$ ipython --no-banner

In [1]: import numpy as np

In [2]: np.set_printoptions(precision=3, suppress=True, linewidth=140)

In [3]: rnd = lambda a: np.round(a, 3) + 0

In [4]: K = np.load("arr.npy")

In [5]: K
Out[5]: 
array([[-3., -3., -3.],
       [ 1.,  2., -5.],
       [ 0.,  0.,  1.]])

In [6]: O, R = np.linalg.qr(K)

In [7]: rnd(R)
Out[7]: 
array([[ 3.162,  3.479,  1.265],
       [ 0.   ,  0.949, -5.692],
       [ 0.   ,  0.   ,  1.   ]])

In [8]: np.allclose(R.T @ R, K.T @ K)
Out[8]: True

In [9]: rnd(O.T @ O)
Out[9]: 
array([[1., 0., 0.],
       [0., 1., 0.],
       [0., 0., 1.]])

In [10]: rnd(np.trace(O @ O.T))
Out[10]: np.float64(3.0)

In [11]: r0, r1 = K[1], K[2]

In [12]: r0 @ r0
Out[12]: np.float64(30.0)

In [13]: r0 @ r1
Out[13]: np.float64(-5.0)

In [14]: p = (r0 @ r1) / (r0 @ r0) * r0

In [15]: rnd(r1 - p)
Out[15]: array([0.167, 0.333, 0.167])

In [16]: rnd(np.linalg.norm(r0 + r1) ** 2 + np.linalg.norm(r0 - r1) ** 2)
Out[16]: np.float64(62.0)

In [17]: M = np.load("data.npy")

In [18]: M
Out[18]: 
array([[-0.9,  0.3, -0.2],
       [-0.4, -2.1, -0.4],
       [ 0.5,  0.9,  0. ],
       [-1. ,  2.4, -0.4]])

In [19]: rnd(np.linalg.norm(M, axis=1))
Out[19]: array([0.97 , 2.175, 1.03 , 2.631])

In [20]: rnd(np.linalg.norm(M[1] - M[2]))
Out[20]: np.float64(3.158)

In [21]: rnd(np.linalg.norm(M, 1)), rnd(np.linalg.norm(M, np.inf))
Out[21]: (np.float64(5.7), np.float64(3.8))

In [22]: rnd(np.linalg.norm(M, "nuc"))
Out[22]: np.float64(5.172)

In [23]: rnd(M[1] @ M[2])
Out[23]: np.float64(-2.09)

In [24]: rnd(np.linalg.norm(M[1], 1)), rnd(np.linalg.norm(M[1], np.inf))
Out[24]: (np.float64(2.9), np.float64(2.1))

In [25]: np.linalg.norm(M, axis=1).argmax()
Out[25]: np.int64(3)

In [26]: rnd(np.linalg.norm(M, 2))
Out[26]: np.float64(3.36)

In [27]: Z = 5 * np.array([[-0.8, 0.4, 1.0], [-0.8, 2.4, -1.1]])

In [28]: rng = np.random.default_rng(913406)

In [29]: idx = rng.integers(0, 2, 14)

In [30]: E = Z[idx] + rng.normal(size=(14, 3))

In [31]: rnd(E)
Out[31]: 
array([[-6.511, 12.062, -6.253],
       [-2.706,  3.182,  4.014],
       [-3.387, 13.6  , -4.899],
       [-4.816,  2.859,  4.549],
       [-3.837,  3.1  ,  4.774],
       [-3.848, 13.271, -4.197],
       [-3.65 , 11.287, -6.979],
       [-4.476,  0.933,  5.593],
       [-5.632,  0.538,  3.084],
       [-3.357,  3.704,  4.744],
       [-6.284,  1.944,  5.232],
       [-5.108, 12.358, -3.782],
       [-4.288,  1.442,  4.867],
       [-3.639,  2.623,  6.61 ]])

In [32]: O, R = np.linalg.qr(E)

In [33]: rnd(np.trace(O @ O.T))
Out[33]: np.float64(3.0)

In [34]: rnd(O @ R)
Out[34]: 
array([[-6.511, 12.062, -6.253],
       [-2.706,  3.182,  4.014],
       [-3.387, 13.6  , -4.899],
       [-4.816,  2.859,  4.549],
       [-3.837,  3.1  ,  4.774],
       [-3.848, 13.271, -4.197],
       [-3.65 , 11.287, -6.979],
       [-4.476,  0.933,  5.593],
       [-5.632,  0.538,  3.084],
       [-3.357,  3.704,  4.744],
       [-6.284,  1.944,  5.232],
       [-5.108, 12.358, -3.782],
       [-4.288,  1.442,  4.867],
       [-3.639,  2.623,  6.61 ]])

In [35]: rnd(O.T @ O)
Out[35]: 
array([[1., 0., 0.],
       [0., 1., 0.],
       [0., 0., 1.]])
